$ python -q
>>> import numpy as np
>>> import numpy.linalg as la
>>> np.set_printoptions(precision=3, suppress=True, linewidth=160, floatmode="fixed")
>>> def tidy(a):
...     return np.round(a, 3) + 0
... 
>>> rng = np.random.default_rng(34)
>>> E = (rng.random((12, 12)) < 0.3) + np.eye(12)
>>> E /= E.sum(axis=1, keepdims=True)
>>> print(tidy(E))
[[0.667 0.000 0.333 0.000 0.000 0.000 0.000 0.000 0.000 0.000 0.000 0.000]
 [0.000 0.500 0.000 0.000 0.000 0.250 0.000 0.000 0.250 0.000 0.000 0.000]
 [0.200 0.000 0.400 0.000 0.000 0.200 0.000 0.000 0.000 0.000 0.200 0.000]
 [0.000 0.200 0.000 0.200 0.200 0.000 0.000 0.000 0.000 0.000 0.200 0.200]
 [0.000 0.000 0.000 0.000 0.250 0.250 0.000 0.250 0.000 0.000 0.250 0.000]
 [0.000 0.200 0.000 0.000 0.000 0.400 0.200 0.200 0.000 0.000 0.000 0.000]
 [0.200 0.000 0.000 0.000 0.200 0.000 0.400 0.000 0.200 0.000 0.000 0.000]
 [0.000 0.000 0.000 0.000 0.000 0.000 0.250 0.250 0.000 0.250 0.250 0.000]
 [0.000 0.000 0.000 0.333 0.333 0.000 0.000 0.000 0.333 0.000 0.000 0.000]
 [0.000 0.000 0.000 0.000 0.000 0.000 0.000 0.333 0.000 0.333 0.000 0.333]
 [0.000 0.200 0.000 0.200 0.000 0.200 0.200 0.000 0.000 0.000 0.200 0.000]
 [0.125 0.000 0.000 0.125 0.000 0.125 0.125 0.125 0.125 0.000 0.000 0.250]]
>>> u = np.array([-2, 2, 0, 2, 0, -2, 2, 2, -2, -1, 0, -1])
>>> Y = E + np.outer(u, np.eye(12)[0])
>>> print(tidy(la.det(Y) / la.det(E)), tidy(1 + la.solve(E, u)[0]))
-2.946 -2.946
>>> print(la.matrix_rank(la.inv(Y) - la.inv(E), tol=1e-8))
1
>>> F = np.array([[0, -10, 5, 10, 0, 10, -10],
...     [0, -4, 2, 4, 0, 4, -4],
...     [0, 10, -5, -10, 0, -10, 10],
...     [0, 6, -3, -6, 0, -6, 6]])
>>> x0 = np.array([2, 2, -2, -1, 3, -3, -2, 1, -3, -3, 3, 2])
>>> target = E @ x0
>>> c, lr = np.zeros(12), 1 / la.norm(E, 2) ** 2
>>> for i in range(6):
...     c -= lr * E.T @ (E @ c - target)
...     if i % 1 == 0: print(i, round(la.norm(E @ c - target), 3))
... 
0 2.17
1 1.903
2 1.703
3 1.544
4 1.414
5 1.304
>>> print(tidy(c))
[ 0.724  0.265 -0.307  0.365  1.536 -1.202 -1.530 -0.117 -1.406 -0.455  1.630  1.032]
>>> print(tidy(la.cond(E)))
32.178
>>> print(tidy(np.trace(la.pinv(F) @ F)))
1.0
>>> print(np.allclose(F[:-1].T @ la.lstsq(F[:-1].T, F[-1])[0], F[-1]))
True
>>> print(la.lstsq(F[:-1].T, F[-1])[2])
1
>>> Uu, sig, vt = la.svd(F)
>>> vecs = vt[:(sig > 1e-8).sum()]
>>> x0 = F[0] + 2 * F[1] + rng.integers(2) * np.eye(7)[3]
>>> print(x0)
[  0.000 -18.000   9.000  19.000   0.000  18.000 -18.000]
>>> print(la.matrix_rank(np.vstack([F, x0])))
2
>>> print(tidy(vecs.T @ vecs))
[[ 0.000  0.000  0.000  0.000  0.000  0.000  0.000]
 [ 0.000  0.235 -0.118 -0.235  0.000 -0.235  0.235]
 [ 0.000 -0.118  0.059  0.118  0.000  0.118 -0.118]
 [ 0.000 -0.235  0.118  0.235  0.000  0.235 -0.235]
 [ 0.000  0.000  0.000  0.000  0.000  0.000  0.000]
 [ 0.000 -0.235  0.118  0.235  0.000  0.235 -0.235]
 [ 0.000  0.235 -0.118 -0.235  0.000 -0.235  0.235]]
>>> print(np.allclose(vecs.T @ vecs @ x0, x0))
False
>>> print(tidy(la.norm(x0 - vecs.T @ vecs @ x0)))
0.874
>>> Y = np.array([[-1, -2], [2, 3], [-2, 1], [-2, -1], [-3, -2], [3, 3], [1, -2]])
>>> print(np.einsum("ik,kj->ji", F, Y))
[[-30 -12  30  18]
 [ 15   6 -15  -9]]
>>> print(np.einsum("ij->j", F))
[ 0  2 -1 -2  0 -2  2]
>>> print(la.matrix_rank(np.vstack([F, Y.T])))
3
>>> u, r1 = F[0], F[3]
>>> print(u @ r1)
-255
>>> p = (u @ r1) / (u @ u) * u
>>> print(la.matrix_rank(np.outer(u, r1)))
1
>>> print((r1 - p) @ u)
0.0
>>> print(r1 - p)
[0.000 0.000 0.000 0.000 0.000 0.000 0.000]
>>> W0 = np.load("m.npy")
>>> print(W0)
[[ 0.060  0.980  0.400 -2.120 -1.500]
 [ 0.820  1.420  0.080 -2.720 -2.670]
 [-1.810 -0.230  1.400 -0.780  1.650]
 [-0.800 -0.400 -0.620  2.010  0.840]
 [ 1.170  0.870 -0.280 -1.540 -2.050]
 [-0.800 -0.160  1.400 -1.460  1.060]
 [ 1.870 -1.430 -1.000  2.620  1.140]
 [ 2.450 -0.490 -2.520  3.220 -1.120]
 [-2.720  1.680  2.740 -5.190 -0.620]]
>>> Uu, sig, vt = la.svd(W0)
>>> print(np.argmax(sig[:-1] / (sig[1:] + 1e-6)) + 1)
3
>>> Y = Uu[:, :3] @ np.diag(sig[:3]) @ vt[:3]
>>> print(tidy(np.abs(W0 - Y).max()))
0.0
>>> print(tidy(la.norm(W0 - Y) / la.norm(W0)))
0.0
>>> print(tidy(la.norm(W0 - Y, 2)), tidy(sig[3]))
0.0 0.0
>>> Uu, sig, vt = la.svd(W0)
>>> vecs = vt[:(sig > 1e-8).sum()]
>>> x0 = W0[5] + 3 * W0[8] + rng.integers(2) * np.eye(5)[3]
>>> print(tidy(x0))
[ -8.960   4.880   9.620 -17.030  -0.800]
>>> print(tidy(np.diag(vecs.T @ vecs)))
[0.924 0.260 0.351 0.786 0.678]
>>> print(np.allclose(vecs.T @ vecs @ x0, x0))
True
>>> print(np.argsort(-la.norm(W0, axis=0).round(6), kind="stable")[:3])
[3 0 4]
>>> print([round(float(x), 3) for x in la.svd(W0, compute_uv=False)[:3]])
[10.001, 5.936, 1.739]
>>> print(la.cond(W0) > 100)
True
>>> x0 = np.array([-3, 0, -4, -4, 1])
>>> h1 = np.maximum(W0 @ x0, 0)
>>> print(np.flatnonzero(h1 > 1e-9))
[0 1 2 4 5 8]
>>> print(tidy(np.maximum(W0 @ x0, 0) - np.maximum(-W0 @ x0, 0)))
[  5.200   5.430   4.600  -2.320   1.720   3.700 -10.950 -11.270  17.340]
>>> print(tidy(np.tanh(W0 @ x0)))
[ 1.000  1.000  1.000 -0.981  0.938  0.999 -1.000 -1.000  1.000]
>>> print(tidy(h1))
[ 5.200  5.430  4.600  0.000  1.720  3.700  0.000  0.000 17.340]
>>> print(tidy(W0.T @ h1))
[ -51.674   41.784   61.164 -127.427  -25.063]
>>> print(tidy(np.maximum(W0 @ (3 * x0), 0)))
[15.600 16.290 13.800  0.000  5.160 11.100  0.000  0.000 52.020]
>>> print(W0 * (h1 > 1e-9)[:, None])
[[ 0.060  0.980  0.400 -2.120 -1.500]
 [ 0.820  1.420  0.080 -2.720 -2.670]
 [-1.810 -0.230  1.400 -0.780  1.650]
 [-0.000 -0.000 -0.000  0.000  0.000]
 [ 1.170  0.870 -0.280 -1.540 -2.050]
 [-0.800 -0.160  1.400 -1.460  1.060]
 [ 0.000 -0.000 -0.000  0.000  0.000]
 [ 0.000 -0.000 -0.000  0.000 -0.000]
 [-2.720  1.680  2.740 -5.190 -0.620]]
>>> rk = la.matrix_rank(W0)
>>> print(rk)
3
>>> ns = la.svd(W0)[2][rk:].T
>>> print(tidy(W0 @ ns))
[[0.000 0.000]
 [0.000 0.000]
 [0.000 0.000]
 [0.000 0.000]
 [0.000 0.000]
 [0.000 0.000]
 [0.000 0.000]
 [0.000 0.000]
 [0.000 0.000]]
>>> print([int(la.matrix_rank(W0[:i])) for i in range(1, len(W0) + 1)])
[1, 2, 3, 3, 3, 3, 3, 3, 3]
>>> print([int(la.matrix_rank(np.delete(W0, i, axis=0))) for i in range(9)])
[3, 3, 3, 3, 3, 3, 3, 3, 3]
>>> print([int(la.matrix_rank(W0[:, :j + 1])) for j in range(5)])
[1, 2, 3, 3, 3]
>>> print(np.allclose(W0 @ ns, 0))
True
>>> J = np.loadtxt("a.csv", delimiter=",")
>>> print(tidy(J))
[[-0.578  0.134  1.665  2.453  0.333  0.525 -1.905 -1.488 -1.910  0.383  0.498 -0.253 -2.351]
 [-0.910 -0.441  1.837  1.491  1.719  1.651 -2.736  0.397 -1.028 -0.136  0.610 -1.419 -1.265]
 [ 0.009 -0.613 -0.758 -2.257  1.116  0.767  0.273  2.590  1.883 -0.699 -0.170 -0.954  2.317]
 [-0.923 -0.534  1.760  1.199  1.902  1.784 -2.741  0.766 -0.781 -0.236  0.596 -1.575 -0.961]
 [ 0.637  0.832 -0.658  0.856 -2.162 -1.818  1.706 -2.474 -0.866  0.688 -0.288  1.813 -1.066]
 [ 0.344  0.781  0.043  1.669 -1.776 -1.402  0.788 -2.731 -1.475  0.748 -0.067  1.499 -1.816]
 [-0.924 -0.552  1.740  1.137  1.935  1.807 -2.736  0.839 -0.729 -0.256  0.592 -1.603 -0.897]
 [-0.894 -0.695  1.489  0.512  2.168  1.953 -2.581  1.491 -0.214 -0.431  0.529 -1.804 -0.264]
 [-0.885 -0.710  1.450  0.431  2.187  1.962 -2.549  1.565 -0.149 -0.450  0.519 -1.821 -0.183]
 [ 0.749  0.089 -1.841 -2.223 -0.913 -1.012  2.362  0.823  1.677 -0.198 -0.576  0.740  2.064]
 [ 0.687  0.000 -1.786 -2.335 -0.687 -0.824  2.198  1.099  1.786 -0.275 -0.549  0.549  2.198]
 [-0.314  0.393  1.287  2.494 -0.407 -0.121 -1.161 -2.152 -2.007  0.571  0.356  0.365 -2.470]
 [ 0.546  0.828 -0.426  1.152 -2.063 -1.703  1.415 -2.603 -1.092  0.720 -0.216  1.733 -1.344]
 [-0.703 -0.825  0.839 -0.605  2.215  1.889 -1.921  2.338  0.673 -0.653  0.343 -1.855  0.828]
 [ 0.922  0.596 -1.682 -0.969 -2.015 -1.861  2.712 -1.028  0.589  0.307 -0.579  1.671  0.725]
 [ 0.438 -0.281 -1.475 -2.509  0.077 -0.169  1.513  1.880  1.990 -0.494 -0.425 -0.090  2.450]
 [-0.492 -0.820  0.296 -1.305  1.996  1.629 -1.248  2.656  1.207 -0.732  0.175 -1.678  1.485]
 [ 0.700  0.019 -1.799 -2.314 -0.734 -0.864  2.234  1.043  1.765 -0.259 -0.555  0.589  2.172]
 [-0.745 -0.083  1.838  2.231  0.898  0.999 -2.351 -0.843 -1.685  0.204  0.574 -0.726 -2.074]
 [ 0.854  0.751 -1.318 -0.174 -2.230 -1.975  2.431 -1.788 -0.058  0.509 -0.483  1.859 -0.071]
 [ 0.480 -0.239 -1.536 -2.501 -0.043 -0.274  1.633  1.772  1.974 -0.463 -0.448  0.010  2.429]
 [ 0.197 -0.485 -1.095 -2.434  0.693  0.378  0.826  2.354  1.985 -0.629 -0.287 -0.603  2.443]
 [-0.327 -0.776 -0.079 -1.705  1.749  1.375 -0.738  2.733  1.501 -0.748  0.055 -1.477  1.848]
 [ 0.510 -0.208 -1.576 -2.492 -0.128 -0.348  1.715  1.692  1.958 -0.440 -0.464  0.081  2.410]
 [-0.023  0.604  0.786  2.275 -1.085 -0.737 -0.316 -2.575 -1.893  0.694  0.180  0.928 -2.330]
 [-0.733 -0.818  0.923 -0.481  2.233  1.916 -2.017  2.264  0.576 -0.634  0.368 -1.868  0.709]
 [-0.563 -0.830  0.468 -1.100  2.084  1.726 -1.470  2.583  1.052 -0.715  0.229 -1.750  1.295]
 [-0.653  0.044  1.751  2.380  0.573  0.729 -2.108 -1.229 -1.831  0.311  0.534 -0.454 -2.254]
 [ 0.823  0.777 -1.209  0.023 -2.247 -1.972  2.324 -1.944 -0.215  0.551 -0.452  1.875 -0.265]
 [ 0.898  0.685 -1.514 -0.565 -2.155 -1.946  2.601 -1.441  0.257  0.417 -0.536  1.792  0.317]
 [ 0.795  0.794 -1.113  0.184 -2.251 -1.960  2.225 -2.064 -0.343  0.582 -0.424  1.880 -0.422]
 [-0.016 -0.628 -0.712 -2.227  1.168  0.815  0.199  2.612  1.863 -0.705 -0.155 -0.997  2.293]
 [-0.338 -0.779 -0.056 -1.682  1.767  1.393 -0.770  2.732  1.485 -0.748  0.063 -1.491  1.827]
 [ 0.324  0.774  0.087  1.712 -1.744 -1.370  0.727 -2.734 -1.506  0.748 -0.053  1.472 -1.854]
 [ 0.073  0.661  0.602  2.151 -1.284 -0.925 -0.030 -2.658 -1.814  0.719  0.118  1.094 -2.232]
 [ 0.878  0.722 -1.416 -0.362 -2.201 -1.968  2.520 -1.627  0.093  0.467 -0.510  1.833  0.114]
 [-0.339  0.371  1.327  2.501 -0.342 -0.063 -1.233 -2.101 -2.007  0.556  0.370  0.310 -2.470]
 [ 0.207  0.727  0.336  1.940 -1.540 -1.169  0.370 -2.724 -1.669  0.742  0.029  1.305 -2.054]
 [ 0.874  0.326 -1.881 -1.786 -1.473 -1.462  2.667  0.028  1.283  0.020 -0.612  1.211  1.579]
 [-0.600 -0.832  0.562 -0.982  2.125  1.774 -1.587  2.533  0.963 -0.703  0.258 -1.783  1.185]]
>>> Xc = J - J.mean(axis=0)
>>> Uu, sig, vt = la.svd(Xc, full_matrices=False)
>>> print(np.abs(vt[0]).argmax())
7
>>> print(tidy(Xc.mean(axis=0)))
[0.000 0.000 0.000 0.000 0.000 0.000 0.000 0.000 0.000 0.000 0.000 0.000 0.000]
>>> print(np.abs(Uu[:, 0]).argmax())
12
>>> print(la.matrix_rank(Xc))
2
>>> print(np.searchsorted(np.cumsum(sig ** 2) / (sig ** 2).sum(), 0.9) + 1)
2
>>> print(tidy(vt[0] * np.sign(vt[0, np.abs(vt[0]).argmax()])))
[-0.094 -0.163  0.049 -0.272  0.393  0.320 -0.237  0.534  0.250 -0.147  0.032 -0.331  0.307]
